In [1]: import numpy as np

In [2]: import numpy.linalg as la

In [3]: np.set_printoptions(precision=1, suppress=True, linewidth=100)

In [4]: data = np.array([[4, 4, 4], [4, 8, 8], [4, 8, 12]])

In [5]: print(la.norm(data, axis=0))
[ 6.9 12.  15. ]

In [6]: print(np.round(la.norm(data) ** 2 / la.norm(data, 2) ** 2, 1))
1.0

In [7]: print(round(float(la.norm(data, "nuc")), 1))
24.0

In [8]: print(la.norm(data, axis=1).argmax())
2

In [9]: print(data[2] @ data[1])
176

In [10]: print(la.norm(data, axis=1))
[ 6.9 12.  15. ]

In [11]: print(round(float(la.norm(data, 1)), 1), np.round(la.norm(data, np.inf), 1))
24.0 24.0

In [12]: B = np.array([[3, 2], [2, 1]])

In [13]: basis = np.array([[-2]])

In [14]: X = np.block([[B, np.array([[1], [2]])], [np.zeros((1, 2)), basis]])

In [15]: print(X)
[[ 3.  2.  1.]
 [ 2.  1.  2.]
 [ 0.  0. -2.]]

In [16]: left, sv, Vt = la.svd(X)

In [17]: print(np.argmax(sv[:-1] / (sv[1:] + 1e-6)) + 1)
2

In [18]: print(sv)
[4.8 2.1 0.2]

In [19]: B = left[:, :2] @ np.diag(sv[:2]) @ Vt[:2]

In [20]: print(B)
[[ 3.   1.9  1. ]
 [ 1.9  1.1  2. ]
 [-0.1  0.1 -2. ]]

In [21]: print(la.matrix_rank(X, rtol=0.05))
2

In [22]: print(round(np.abs(X - B).max(), 1))
0.1

In [23]: left, sv, Vt = la.svd(B)

In [24]: vecs = Vt[:(sv > 1e-8).sum()]

In [25]: rng = np.random.default_rng(63406)

In [26]: x = B[1] + -2 * B[0] + rng.integers(2) * np.eye(3)[2]

In [27]: print(x.round(1) + 0)
[-4.2 -2.7  0. ]

In [28]: print(np.allclose(vecs.T @ vecs @ x, x))
True

In [29]: print(la.matrix_rank(np.vstack([B, x])))
2

In [30]: print(la.matrix_rank(X, rtol=0.1))
2

In [31]: print(round(np.log10(la.cond(X))))
1

In [32]: print(la.cond(X) > 100)
False

In [33]: print(np.abs(la.svd(X)[2][-1]))
[0.5 0.8 0.1]

In [34]: w, vecs = la.eig(X)

In [35]: print(np.sort(la.eigvals(X @ X)))
[ 0.1  4.  17.9]

In [36]: print(round(la.det(X[::-1]), 1))
-2.0

In [37]: print(np.poly(X))
[ 1. -2. -9. -2.]

In [38]: feats = np.load("dump.npy")

In [39]: print(feats)
[[-1 -3  2  1]
 [ 2  4  0  3]
 [-3 -2  5  1]
 [ 3  1  0  0]]

In [40]: print(np.poly(feats))
[   1.   -8.   17.   32. -132.]

In [41]: print(la.eigvals(feats))
[-2.3+0.j   3.3+2.3j  3.3-2.3j  3.7+0.j ]

In [42]: print(np.einsum("ii->", feats))
8

In [43]: print(round(la.det(2 * feats), 1), np.round(la.det(feats), 1))
-2112.0 -132.0

In [44]: print(round(float(la.det(feats[::-1])), 1))
-132.0

In [45]: Q, _ = la.qr(np.array([[1.8, -2.1, 0.3], [-1.0, 0.6, 0.6], [0.1, 0.9, 0.4]]))

In [46]: W0 = Q[:, :3]

In [47]: print(W0.round(1) + 0)
[[-0.9 -0.3  0.4]
 [ 0.5 -0.4  0.8]
 [ 0.   0.9  0.4]]

In [48]: # orthonormal columns

In [49]: x = np.array([3, 2, 1])

In [50]: target = W0 @ x

In [51]: print(target)
[-2.7  1.5  2.1]

In [52]: print(la.solve(W0, 3 * target))
[9. 6. 3.]

In [53]: print(la.solve(W0, target + W0[:, 2]))
[3. 2. 2.]

In [54]: print(np.round(la.solve(W0, W0[:, 0]), 1) + 0)
[1. 0. 0.]

In [55]: r0, r1 = W0[0], W0[2]

In [56]: print(round(float(r0 @ r1), 1))
0.0

In [57]: p = (r0 @ r1) / (r0 @ r0) * r0

In [58]: print(round(float((r1 - p) @ r0), 1))
0.0

In [59]: print(la.matrix_rank(np.outer(r0, r1)))
1

In [60]: print(np.round(r1 - p, 1) + 0)
[0.  0.9 0.4]

In [61]: print(la.svd(W0, compute_uv=False))
[1. 1. 1.]

In [62]: print(np.poly(W0))
[ 1.   0.8 -0.8 -1. ]

In [63]: print(round(float(la.det(W0.T)), 1))
1.0

In [64]: print(la.eigvals(W0))
[-0.9+0.4j -0.9-0.4j  1. +0.j ]

In [65]: print(round(float(la.eigvals(W0).sum().real), 1))
-0.8

In [66]: print(np.sort(np.abs(la.eigvals(W0))))
[1. 1. 1.]

In [67]: print(la.matrix_power(W0, 2))
[[ 0.6  0.7 -0.4]
 [-0.6  0.7  0.3]
 [ 0.5  0.1  0.9]]

In [68]: print(W0 @ W0)
[[ 0.6  0.7 -0.4]
 [-0.6  0.7  0.3]
 [ 0.5  0.1  0.9]]

In [69]: print(np.round(la.det(W0), 1))
1.0

In [70]: print(np.allclose(W0 @ W0.T, W0.T @ W0))
True

In [71]: r0 = np.array([1, -2, 3, 0])

In [72]: J = 4 * np.eye(4) + np.outer(r0, r0)

In [73]: print(J)
[[ 5. -2.  3.  0.]
 [-2.  8. -6.  0.]
 [ 3. -6. 13.  0.]
 [ 0.  0.  0.  4.]]

In [74]: print(J @ J)
[[  38.  -44.   66.    0.]
 [ -44.  104. -132.    0.]
 [  66. -132.  214.    0.]
 [   0.    0.    0.   16.]]

In [75]: print(np.flatnonzero(la.matrix_power((J != 0) + (J.T != 0) + np.eye(4), 4)[3]))
[3]

In [76]: print((J != 0).astype(int))
[[1 1 1 0]
 [1 1 1 0]
 [1 1 1 0]
 [0 0 0 1]]

In [77]: B = J / la.norm(J, axis=1, keepdims=True)

In [78]: C2 = B @ B.T

In [79]: print((np.abs(C2) > 0.9).astype(int))
[[1 0 0 0]
 [0 1 0 0]
 [0 0 1 0]
 [0 0 0 1]]

In [80]: print(C2[2])
[ 0.7 -0.9  1.   0. ]

In [81]: print(np.argwhere(np.triu(np.abs(C2) > 0.95, 1)))
[]

In [82]: print(la.norm(B, axis=1))
[1. 1. 1. 1.]

In [83]: print(C2)
[[ 1.  -0.7  0.7  0. ]
 [-0.7  1.  -0.9  0. ]
 [ 0.7 -0.9  1.   0. ]
 [ 0.   0.   0.   1. ]]

In [84]: x = np.array([-4, 3, -9, 5])

In [85]: print((J @ x).argmax())
1

In [86]: Q = J.astype(float).copy()

In [87]: for j in range(4):
    ...:     Q[:, j] -= Q[:, :j] @ (Q[:, :j].T @ Q[:, j])
    ...:     Q[:, j] /= la.norm(Q[:, j])
    ...: 

In [88]: print(Q)
[[ 0.8  0.5 -0.3  0. ]
 [-0.3  0.8  0.5  0. ]
 [ 0.5 -0.3  0.8  0. ]
 [ 0.   0.   0.   1. ]]

In [89]: print(np.round(Q.T @ Q, 1) + 0)
[[1. 0. 0. 0.]
 [0. 1. 0. 0.]
 [0. 0. 1. 0.]
 [0. 0. 0. 1.]]

In [90]: print(np.round(Q.T @ J, 1) + 0)
[[ 6.2 -7.1 10.7  0. ]
 [ 0.   7.3 -7.6  0. ]
 [ 0.   0.   6.4  0. ]
 [ 0.   0.   0.   4. ]]

In [91]: w, vecs = la.eigh(J)

In [92]: print(w.sum(), np.trace(J))
30.0 30.0

In [93]: print(la.eigvalsh(J @ J))
[ 16.  16.  16. 324.]

In [94]: print(np.unique(w.round(6) + 0, return_counts=True)[1])
[3 1]

In [95]: print(la.eigvalsh(J + 3 * np.eye(4)))
[ 7.  7.  7. 21.]

In [96]: print(vecs @ np.diag(w) @ vecs.T)
[[ 5. -2.  3.  0.]
 [-2.  8. -6.  0.]
 [ 3. -6. 13.  0.]
 [ 0.  0.  0.  4.]]

In [97]: print(la.svd(J, compute_uv=False))
[18.  4.  4.  4.]

In [98]: print((w > 1e-8).sum(), (w < -1e-8).sum())
4 0

In [99]: print(np.round(vecs.T @ vecs, 1) + 0)
[[1. 0. 0. 0.]
 [0. 1. 0. 0.]
 [0. 0. 1. 0.]
 [0. 0. 0. 1.]]

In [100]: K = np.load("data.npy")

In [101]: print(K.round(1) + 0)
[[0.8 0.  0.4]
 [0.  1.  0. ]
 [0.4 0.  0.2]]

In [102]: # symmetric, so the eigenvalues are real

In [103]: B = np.array([[-1, -3, -1], [-1, -2, 2], [1, 3, -1], [-1, -3, 0]])

In [104]: print(np.vstack([feats, B.T]).shape)
(7, 4)

In [105]: print(np.einsum("ik,kj->ji", feats, B))
[[  5  -9   9  -4]
 [ 12 -23  25 -11]
 [ -7   6  -6  -1]]

In [106]: print(np.einsum("ik,kj->ij", feats, B))
[[  5  12  -7]
 [ -9 -23   6]
 [  9  25  -6]
 [ -4 -11  -1]]

In [107]: print(np.einsum("ij,ij->i", feats, feats))
[15 29 39 10]

In [108]: print(la.lstsq(K[:-1].T, K[-1])[2])
2

In [109]: print(np.round(K @ la.pinv(K) @ K, 1) + 0)
[[0.8 0.  0.4]
 [0.  1.  0. ]
 [0.4 0.  0.2]]

In [110]: print(np.unique(K.round(6), axis=0).shape)
(3, 3)

In [111]: x = np.array([-3, 0, -2])

In [112]: print(np.round(K @ K @ x, 1) + 0)
[-3.2  0.  -1.5]

In [113]: print(np.trace(K))
2.0

In [114]: print(np.round(K @ x, 1) + 0)
[-3.2  0.  -1.5]

In [115]: print(round((x - K @ x) @ (K @ x), 1))
-0.0

In [116]: print(np.round(np.eye(3) - K, 1) + 0)
[[ 0.2  0.  -0.4]
 [ 0.   0.   0. ]
 [-0.4  0.   0.8]]

In [117]: print(np.round(la.norm(K, 2) / la.norm(K), 1))
0.7

In [118]: print(la.cond(K) > 100)
True

In [119]: print([round(float(x), 1) for x in la.svd(K, compute_uv=False)[:3]])
[1.0, 1.0, 0.0]

In [120]: print(la.matrix_rank(K, rtol=0.1))
2

In [121]: print(np.argsort(-la.norm(K, axis=0).round(6), kind="stable")[:3])
[1 0 2]

In [122]: x = np.array([-2, 0, 0])

In [123]: print(np.round(K @ x, 1) + 0)
[-1.6  0.  -0.8]

In [124]: B = np.array([[0, 2, 0, 1], [2, 2, 0, 0], [2, 2, 2, 0], [3, 3, 2, 3]])

In [125]: M = np.triu(B, 1)

In [126]: print(M)
[[0 2 0 1]
 [0 0 0 0]
 [0 0 0 0]
 [0 0 0 0]]

In [127]: # rows 1 and 2 are equal

In [128]: print(la.matrix_rank(M, rtol=0.1))
1

In [129]: print([round(float(x), 1) for x in la.svd(M, compute_uv=False)[:3]])
[2.2, 0.0, 0.0]

In [130]: left, sv, Vt = la.svd(M)

In [131]: print(np.argmax(sv[:-1] / (sv[1:] + 1e-6)) + 1)
1

In [132]: print(sv)
[ 2.2  0.   0.  -0. ]

In [133]: B = left[:, :1] @ np.diag(sv[:1]) @ Vt[:1]

In [134]: print(round(float(la.norm(M - B) / la.norm(M)), 1))
0.0

In [135]: print(round(np.abs(M - B).max(), 1))
0.0

In [136]: print(round(la.norm(M - B, 2), 1), sv[1])
0.0 0.0

In [137]: print(M @ la.pinv(M) @ M)
[[0. 2. 0. 1.]
 [0. 0. 0. 0.]
 [0. 0. 0. 0.]
 [0. 0. 0. 0.]]

In [138]: print(np.abs(np.diag(la.qr(M)[1])) > 1e-9)
[False False False False]

In [139]: print(np.unique(M.round(6), axis=0).shape)
(2, 4)

In [140]: print(round(np.trace(la.pinv(M) @ M), 1))
1.0

In [141]: B = M + rng.integers(-2, 3, (4, 1)) @ rng.integers(-2, 3, (1, 4))

In [142]: print(B)
[[ 0  2  0  1]
 [-1  0 -2  0]
 [ 0  0  0  0]
 [ 0  0  0  0]]

In [143]: print(la.matrix_rank(B - M, tol=1e-8))
1

In [144]: mat = np.loadtxt("sample19.csv", delimiter=",")

In [145]: print(mat)
[[ 0.  0.  0.]
 [ 0.  0.  0.]
 [ 7.  5.  4.]
 [ 0.  0.  0.]
 [ 5.  1.  5.]
 [ 7.  5.  9.]
 [ 2.  4.  4.]
 [ 0.  0.  0.]
 [ 2.  4.  4.]
 [ 7.  5.  4.]
 [10.  2.  5.]
 [ 5.  1.  0.]
 [ 5.  1.  5.]
 [ 5.  1.  0.]
 [ 7.  5.  9.]
 [ 2.  4.  4.]
 [ 2.  4.  4.]
 [ 5.  1.  5.]
 [ 2.  4.  4.]
 [ 0.  0.  0.]
 [10.  2.  5.]
 [10.  2.  5.]
 [ 5.  1.  5.]
 [ 7.  5.  4.]]

In [146]: # row 1 repeats row 0

In [147]: B = np.c_[mat[:, :2] @ np.array([[0, 0], [0, 1]]), np.array([-1, -2, 5, 1, -4, -4, -4, 4, 0, -2, -1, -1, -2, 2, -2, -4, 0, -5, -1, 1, 1, 0, -4, -5])]

In [148]: print(B)
[[ 0.  0. -1.]
 [ 0.  0. -2.]
 [ 0.  5.  5.]
 [ 0.  0.  1.]
 [ 0.  1. -4.]
 [ 0.  5. -4.]
 [ 0.  4. -4.]
 [ 0.  0.  4.]
 [ 0.  4.  0.]
 [ 0.  5. -2.]
 [ 0.  2. -1.]
 [ 0.  1. -1.]
 [ 0.  1. -2.]
 [ 0.  1.  2.]
 [ 0.  5. -2.]
 [ 0.  4. -4.]
 [ 0.  4.  0.]
 [ 0.  1. -5.]
 [ 0.  4. -1.]
 [ 0.  0.  1.]
 [ 0.  2.  1.]
 [ 0.  2.  0.]
 [ 0.  1. -4.]
 [ 0.  5. -5.]]

In [149]: print(la.matrix_rank(np.c_[mat, B]))
4
